$ ipython --no-banner

In [1]: import numpy as np

In [2]: import numpy.linalg as la

In [3]: np.set_printoptions(precision=2, suppress=True, linewidth=200, legacy="1.25")

In [4]: tidy = lambda a: np.round(a, 2) + 0

In [5]: W0 = np.loadtxt("w.csv", delimiter=",")

In [6]: W0
Out[6]: 
array([[-12.47, -24.66,  17.99],
       [ -8.69, -22.54,  15.09],
       [ -5.07, -19.8 ,  12.06],
       [ -2.52, -17.15,   9.66],
       [ -1.31, -15.49,   8.36],
       [  0.  , -13.12,   6.72],
       [  0.04, -13.04,   6.66],
       [  0.8 , -11.03,   5.43],
       [  1.31,  -3.99,   1.9 ],
       [  0.06,  -0.11,   0.06],
       [ -1.77,   1.9 ,  -1.66],
       [ -2.07,   1.97,  -1.97],
       [ -2.85,   1.52,  -3.06],
       [ -2.99,   1.25,  -3.35],
       [ -3.13,   0.74,  -3.79],
       [ -3.24,  -0.56,  -4.67],
       [ -3.21,  -1.25,  -5.08],
       [ -3.12,  -2.22,  -5.6 ],
       [ -2.57,  -5.1 ,  -7.01],
       [ -0.85, -10.81,  -9.5 ],
       [  5.25, -25.19, -15.33],
       [  7.85, -30.46, -17.42],
       [  8.06, -30.86, -17.59]])

In [7]: cen = (W0 - W0.mean(axis=0)) / W0.std(axis=0)

In [8]: tidy(cen.std(axis=0))
Out[8]: array([1., 1., 1.])

In [9]: c = la.lstsq(np.delete(cen, 2, axis=1), cen[:, 2])[0]

In [10]: np.abs(c).argmax()
Out[10]: 0

In [11]: rng = np.random.default_rng(8607)

In [12]: mat = np.eye(5, dtype=int)[rng.permutation(5)]

In [13]: mat
Out[13]: 
array([[1, 0, 0, 0, 0],
       [0, 0, 0, 1, 0],
       [0, 0, 1, 0, 0],
       [0, 0, 0, 0, 1],
       [0, 1, 0, 0, 0]])

In [14]: idx = rng.permutation(5)

In [15]: idx
Out[15]: array([2, 0, 3, 1, 4])

In [16]: M2 = mat[idx][:, idx]

In [17]: M2
Out[17]: 
array([[1, 0, 0, 0, 0],
       [0, 1, 0, 0, 0],
       [0, 0, 0, 0, 1],
       [0, 0, 1, 0, 0],
       [0, 0, 0, 1, 0]])

In [18]: np.diag(M2)
Out[18]: array([1, 1, 0, 0, 0])

In [19]: np.trace(M2)
Out[19]: 2

In [20]: tidy(la.det(M2)), tidy(la.det(mat[idx]))
Out[20]: (1.0, -1.0)

In [21]: feats = np.load("dump.npy")

In [22]: feats
Out[22]: 
array([[-4. , -0.8, -0.1, -0.9],
       [ 4.5, -2. ,  0.8,  0.1],
       [ 0. , -0.9, -0.9,  0. ]])

In [23]: u = np.array([2, -3, 1])

In [24]: np.convolve(feats[1], u)
Out[24]: array([  9. , -17.5,  12.1,  -4.2,   0.5,   0.1])

In [25]: np.cross(feats[1, :3], feats[2, :3])
Out[25]: array([ 2.52,  4.05, -4.05])

In [26]: x = np.array([1, 2, -1, 0])

In [27]: a = np.maximum(feats @ x, 0)

In [28]: np.flatnonzero(a > 1e-9)
Out[28]: array([], dtype=int64)

In [29]: tidy(np.maximum(feats @ x, 0) - np.maximum(-feats @ x, 0))
Out[29]: array([-5.5, -0.3, -0.9])

In [30]: np.maximum(feats @ (3 * x), 0)
Out[30]: array([0., 0., 0.])

In [31]: feats * (a > 1e-9)[:, None]
Out[31]: 
array([[-0., -0., -0., -0.],
       [ 0., -0.,  0.,  0.],
       [ 0., -0., -0.,  0.]])

In [32]: u, v = feats[1], feats[2]

In [33]: u @ v
Out[33]: 1.08

In [34]: pr = (u @ v) / (u @ u) * u

In [35]: la.matrix_rank(np.outer(u, v))
Out[35]: 1

In [36]: tidy(v - pr)
Out[36]: array([-0.2 , -0.81, -0.93,  0.  ])

In [37]: tidy(pr)
Out[37]: array([ 0.2 , -0.09,  0.03,  0.  ])

In [38]: u = np.array([0, 2, -1, 2, 1])

In [39]: v = np.array([2, 2])

In [40]: J = u[:, None] + v[None, :]

In [41]: J
Out[41]: 
array([[2, 2],
       [4, 4],
       [1, 1],
       [4, 4],
       [3, 3]])

In [42]: # row 3 repeats row 1

In [43]: la.norm(J, axis=1).argmax()
Out[43]: 1

In [44]: tidy(la.norm(J, axis=0))
Out[44]: array([6.78, 6.78])

In [45]: J[0] @ J[2]
Out[45]: 4

In [46]: tidy(la.norm(J, axis=1))
Out[46]: array([2.83, 5.66, 1.41, 5.66, 4.24])

In [47]: tidy(la.norm(J, 2))
Out[47]: 9.59
